$ python -q
>>> import numpy as np
>>> np.set_printoptions(suppress=True, linewidth=100)
>>> def tidy(a):
...     return np.round(a, 1) + 0
... 
>>> X = np.load("out6.npy")
>>> tidy(X)
array([[-0.3, -1.8,  0.1, -3.7],
       [-1.5,  0.9,  1.7, -2. ],
       [-0.3,  1.7,  1.9,  3.9],
       [ 1.3,  1.9, -3.7,  3.3],
       [-0.3,  1.3, -1.5, -1. ],
       [ 0. , -1.7,  0.8, -1.6],
       [-0.1,  2. , -2.2, -0.3],
       [-1. , -1.8,  2.8, -3.2],
       [-1.1,  1.5,  3.1,  2. ],
       [ 0.1, -2.5,  0. , -3.6],
       [-2.5, -2. ,  7. , -3.7],
       [ 0.7,  1.1, -0.5,  3.6]])
>>> # null space of dimension 1
>>> W = np.array([[0, -2, 0], [-4, -4, -5], [-5, -4, -1], [-3, 1, 0]])
>>> c = np.array([-5, 3, -5])
>>> H = np.maximum(X @ W + c, 0)
>>> np.linalg.matrix_rank(H)
np.int64(3)
>>> tidy(H)
array([[12.6,  6.5,  3.8],
       [ 0. ,  0. ,  0. ],
       [ 0. ,  0. ,  0. ],
       [ 0. , 10.8,  0. ],
       [ 0.2,  3.4,  0. ],
       [ 2.7,  5.1,  2.9],
       [ 0. ,  4. ,  0. ],
       [ 0. ,  0. ,  1.5],
       [ 0. ,  0. ,  0. ],
       [15.7,  9.3,  7.3],
       [ 0. ,  0. ,  0. ],
       [ 0. ,  2.8,  0. ]])
>>> C = np.array([[2, 1, -3], [2, -2, 0], [0, 2, 2]])
>>> tidy(H @ C)
array([[ 38.2,   7.1, -30.1],
       [  0. ,   0. ,   0. ],
       [  0. ,   0. ,   0. ],
       [ 21.5, -21.5,   0. ],
       [  7.2,  -6.6,  -0.5],
       [ 15.5,  -1.7,  -2.3],
       [  8. ,  -8. ,   0. ],
       [  0. ,   3. ,   3. ],
       [  0. ,   0. ,   0. ],
       [ 50. ,  11.7, -32.4],
       [  0. ,   0. ,   0. ],
       [  5.7,  -5.7,   0. ]])
>>> Uu, sigma, Vt = np.linalg.svd(X)
>>> tidy(sigma)
array([12.9,  8.1,  3.6,  0. ])
>>> B = Uu[:, :3] @ np.diag(sigma[:3]) @ Vt[:3]
>>> tidy(np.linalg.norm(X - B, 2)), tidy(sigma[3])
(np.float64(0.0), np.float64(0.0))
>>> tidy(np.linalg.norm(X - B) / np.linalg.norm(X))
np.float64(0.0)
>>> np.linalg.matrix_rank(X, rtol=0.05)
np.int64(3)
>>> C = X[[4, 8]].astype(float)
>>> for _ in range(7):
...     z = np.linalg.norm(X[:, None] - C, axis=-1).argmin(axis=1)
...     C = np.array([X[z == j].mean(axis=0) for j in range(2)])
... 
>>> z
array([0, 0, 1, 0, 0, 0, 0, 0, 1, 0, 1, 1])
>>> np.abs(C[1] - C[0]).argmax()
np.int64(2)
>>> gram = np.cov(X, rowvar=False)
>>> tidy(np.linalg.eigvalsh(gram)[::-1])
array([14.3,  5.8,  1. ,  0. ])
>>> np.argwhere(np.triu(np.abs(np.corrcoef(X.T)) > 0.8, 1))
array([[0, 2],
       [1, 3]])
>>> tidy(np.corrcoef(X[:, 1], X[:, 3])[0, 1])
np.float64(0.8)
>>> np.argsort(-X.std(axis=0).round(6), kind="stable")
array([3, 2, 1, 0])
>>> tidy(np.median(X, axis=0))
array([-0.3,  1. ,  0.5, -1.3])
>>> W0 = np.load("block6.npy")
>>> tidy(W0)
array([[ 6.3,  2.8,  4.1,  1.6],
       [ 5.3,  5. ,  1.4, -2.2],
       [ 1.6,  1.1,  1.1, -0.6],
       [ 6.4,  2.9,  4.2,  1.3],
       [-0.5, -1.5,  1.5,  0.4],
       [ 4.7,  2.7,  2. ,  0.7],
       [ 7.1,  2.7,  4.7,  2.9],
       [ 0.1,  1.2,  0.6, -3.2],
       [ 4.8,  2.2,  2.4,  1.6],
       [ 2.4,  0.9,  1.6,  1. ],
       [ 2.3,  2.8,  1.6, -2.8],
       [ 0.2,  0.1, -0.2, -0.1],
       [ 0.8,  1.5,  0.5, -2.1],
       [-0.1,  2. , -0.4, -3.8],
       [ 3.8,  3.2,  1.3, -1. ],
       [ 4.9,  1.1,  3.7,  2.6],
       [ 4.4,  5.4,  0.8, -3.9],
       [-2.4,  0.6, -1.2, -4.1],
       [ 0. ,  0. ,  0. ,  0. ],
       [ 1.7,  1.4,  1.1, -0.6]])
>>> vec = np.array([-3, -2, 2, -1])
>>> h1 = np.maximum(W0 @ vec, 0)
>>> np.flatnonzero(h1 > 1e-9)
array([ 4,  7, 17])
>>> tidy(h1)
array([0. , 0. , 0. , 0. , 6.9, 0. , 0. , 1.8, 0. , 0. , 0. , 0. , 0. , 0. , 0. , 0. , 0. , 7.6,
       0. , 0. ])
>>> cen = W0 - W0.mean(axis=0)
>>> Uu, sigma, Vt = np.linalg.svd(cen, full_matrices=False)
>>> np.linalg.matrix_rank(cen)
np.int64(4)
>>> np.abs(Uu[:, 0]).argmax()
np.int64(17)
>>> np.searchsorted(np.cumsum(sigma ** 2) / (sigma ** 2).sum(), 0.9) + 1
np.int64(2)
>>> tidy((sigma ** 2).sum() ** 2 / (sigma ** 4).sum())
np.float64(1.7)
>>> tidy(cen.mean(axis=0))
array([0., 0., 0., 0.])
>>> tidy(Vt[0] * np.sign(Vt[0, np.abs(Vt[0]).argmax()]))
array([0.7, 0.2, 0.4, 0.5])
>>> tidy(np.linalg.norm(W0, 2) / np.linalg.norm(W0))
np.float64(0.9)
>>> tidy(np.abs(np.linalg.svd(W0)[2][-1]))
array([0.6, 0.7, 0.3, 0.3])
>>> np.linalg.cond(W0) > 100
np.False_
>>> np.linalg.matrix_rank(W0, rtol=0.1)
np.int64(3)
>>> np.argsort(-np.linalg.norm(W0, axis=0).round(6), kind="stable")[:3]
array([0, 1, 3])
>>> M = np.load("run12.npy")
>>> M
array([[ -2,  -4,   7,  -5,  -5,  -3,  -7,  -3,   0,   1],
       [  2,   0,  -4,   1,   1,   7,   3,   1,   3,  -5],
       [  0,  -6,   8,  -6,  -6,  -1,  -6,  -3,   1,   1],
       [  2,   4,  -3,   4,   2,  -2,   4,   2,  -3,   1],
       [  0,  -2,  -4,   1,   7,   4,   7,   2,   4,   5],
       [  2,  -6,   5,  -5,  -5,   4,  -3,  -2,   3,  -2],
       [ -2,  -6,  -2,  -3,   5,   8,   3,   0,   8,   2],
       [-10,  -8,   2,  -6,   8,   0,  -2,  -2,   8,  11],
       [  0,  -8,   7,  -6,  -2,   0,  -2,  -2,   3,   6],
       [  2,  -8,   7,  -6,  -4,   2,  -2,  -2,   3,   3],
       [  4,  10,  -5,   9,   3,  -8,   7,   4,  -9,   3],
       [ 10,   4,  -3,   5,  -3,   3,   7,   3,  -4,  -5],
       [  2,   2,  -3,   2,   0,   3,   2,   1,   0,  -4],
       [  6,  14, -10,  12,   2,  -3,   8,   5,  -9,  -6]])
>>> Uu, sigma, Vt = np.linalg.svd(M)
>>> tidy(sigma)
array([47.7, 25.4, 20.6, 12.2,  0. ,  0. ,  0. ,  0. ,  0. ,  0. ])
>>> B = Uu[:, :4] @ np.diag(sigma[:4]) @ Vt[:4]
>>> tidy(np.linalg.norm(M - B) / np.linalg.norm(M))
np.float64(0.0)
>>> np.linalg.matrix_rank(M, rtol=0.05)
np.int64(4)
>>> np.linalg.matrix_rank(B)
np.int64(4)
>>> tidy(np.abs(M - B).max())
np.float64(0.0)
>>> tidy(np.linalg.norm(M - B, 2)), tidy(sigma[4])
(np.float64(0.0), np.float64(0.0))
>>> W = np.array([[2, -2, 2, 0, -1, -3],
...     [3, 2, 0, -1, 3, 0],
...     [-1, -1, 3, 3, -1, 1],
...     [-2, 0, -3, 2, -1, 3],
...     [2, 0, -1, -1, 3, 2],
...     [-3, 3, 3, -3, 0, 1],
...     [-3, 2, 0, 1, 3, -2],
...     [-1, 0, 1, -3, 3, 2],
...     [3, 2, -1, 3, 2, 2],
...     [1, 1, 2, 0, 2, 0]])
>>> c = np.array([-1, 2, 1, -2, -1, -1])
>>> H = np.maximum(M @ W + c, 0)
>>> H
array([[10,  0, 28, 29,  0,  0],
       [ 0, 30,  0,  0, 11,  3],
       [ 1,  0, 44, 31,  0,  0],
       [ 0,  6,  0,  0, 28,  0],
       [ 0, 41,  0,  0, 62, 14],
       [ 0,  0, 43, 14,  0,  0],
       [ 0, 44, 15,  0, 32, 22],
       [24, 27,  9, 20, 39, 45],
       [ 0,  0, 49, 30,  0,  0],
       [ 0,  0, 55, 26,  0,  0],
       [ 5,  0,  0,  0, 51,  0],
       [ 0,  3,  6,  0,  2,  0],
       [ 0, 14,  0,  0,  5,  0],
       [ 0, 11,  0,  0, 48,  0]])
>>> C = np.array([[-1, -2], [1, 0], [2, 0], [1, 1], [2, 1], [0, 1]])
>>> W @ C
array([[-2, -8],
       [ 4, -4],
       [ 7,  5],
       [-4,  8],
       [ 1,  0],
       [ 9,  4],
       [12,  8],
       [ 6,  4],
       [ 4,  1],
       [ 8,  0]])
>>> B = M / np.linalg.norm(M, axis=1, keepdims=True)
>>> gram = B @ B.T
>>> (gram - 2 * np.eye(14)).round(6).argmax(axis=1)
array([ 2, 12,  0, 10,  6,  9,  4,  8,  9,  8,  3, 12,  1,  3])
>>> tidy(gram[1])
array([-0.6,  1. , -0.5,  0.1,  0.4,  0.1,  0.5, -0.3, -0.4, -0.2, -0.1,  0.5,  0.9,  0.3])
>>> rng = np.random.default_rng(54)
>>> B = M + rng.integers(-2, 3, (14, 4)) @ rng.integers(-2, 3, (4, 10))
>>> B
array([[ -3,  -3,   6,   0,  -7,   2,  -9,  -3,   0,  -1],
       [ -2,   8,  -2,   3,   1,   9,   7,   9,   5,  -3],
       [ -5,  -1,   9,  -5, -10,   0,  -1,   3,   1,   3],
       [  5,   3,  -8,   3,   4,  -3,   2,   2,  -7,   3],
       [  3,  -5,   2,  -5,  13,  -2,   7,  -2,   9,   4],
       [  4,  -7,   6,   1,  -3,  10,  -9,  -6,   6,  -7],
       [ -8,  -4,  -7,  -4,  -5,   7,  10,   6,   1,   7],
       [ -6,  -9,  -1,  -4,  12,   2,  -7,  -4,   7,  10],
       [  4, -16,  10,  -7,   0,  -1,  -7, -12,   6,   1],
       [  2,  -7,   8,   2,  -4,  10,  -7,  -4,   6,  -2],
       [  8,   8,  -1,  13,   9,  -4,   0,  -2,  -3,  -3],
       [  8,  14,  -6,  10,  -1,   8,   8,  13,  -5,  -2],
       [  1,   0,  -3,   9,  -4,  10,  -2,  -3,   1,  -9],
       [  9,   7,  -6,   8,   4,  -7,   6,  -3,  -6,  -9]])
>>> np.linalg.matrix_rank(B - M, tol=1e-8)
np.int64(4)
